>>> import numpy as np
>>> from numpy import linalg as LA
>>> np.set_printoptions(suppress=True, linewidth=120)
>>> M = np.load("out12.npy")
>>> M
array([[ 6.161,  0.74 ,  0.432, -0.192, -0.075,  0.031],
       [ 0.74 ,  5.282, -0.931, -0.138,  0.835, -1.118],
       [ 0.432, -0.931,  5.48 ,  0.516,  0.041, -0.994],
       [-0.192, -0.138,  0.516,  6.756, -0.901, -0.053],
       [-0.075,  0.835,  0.041, -0.901,  6.61 ,  0.632],
       [ 0.031, -1.118, -0.994, -0.053,  0.632,  5.712]])
>>> L = LA.cholesky(M)
>>> round(float(np.prod(np.diag(L)) ** 2), 3), np.round(LA.det(M), 3)
(36294.281, np.float64(36294.281))
>>> np.round(np.diag(L) ** 2, 3)
array([6.161, 5.193, 5.264, 6.699, 6.342, 5.073])
>>> arr = np.load("dump.npy")
>>> arr.round(3)
array([[-0.311,  0.856,  0.092,  0.402],
       [-0.623,  0.142, -0.257, -0.725],
       [-0.156, -0.157, -0.882,  0.415],
       [-0.701, -0.472,  0.383,  0.374]])
>>> vec = np.array([3, 5, 1, 2])
>>> [p for p in range(1, 25) if np.allclose(LA.matrix_power(arr, p), np.eye(4))]
[]
>>> 4 - LA.matrix_rank(arr - np.eye(4), tol=1e-8)
np.int64(1)
>>> round(float(LA.norm(vec)), 3), round(LA.norm(arr @ vec), 3)
(6.245, np.float64(6.245))
>>> rng = np.random.default_rng(40)
>>> out = arr + rng.integers(-2, 3, (4, 3)) @ rng.integers(-2, 3, (3, 4))
>>> out.round(3)
array([[-1.311,  5.856, -2.908,  5.402],
       [ 2.377, -3.858,  1.743, -5.725],
       [-4.156, -2.157,  1.118,  0.415],
       [ 0.299, -6.472,  0.383, -6.626]])
>>> np.round(LA.svd(out - arr, compute_uv=False), 3) + 0
array([13.813,  5.107,  2.668,  0.   ])
>>> np.abs(out - arr).sum(axis=1)
array([14., 14.,  8., 14.])
>>> LA.matrix_rank(out - arr, tol=1e-8)
np.int64(3)
>>> out - arr
array([[-1.,  5., -3.,  5.],
       [ 3., -4.,  2., -5.],
       [-4., -2.,  2.,  0.],
       [ 1., -6.,  0., -7.]])
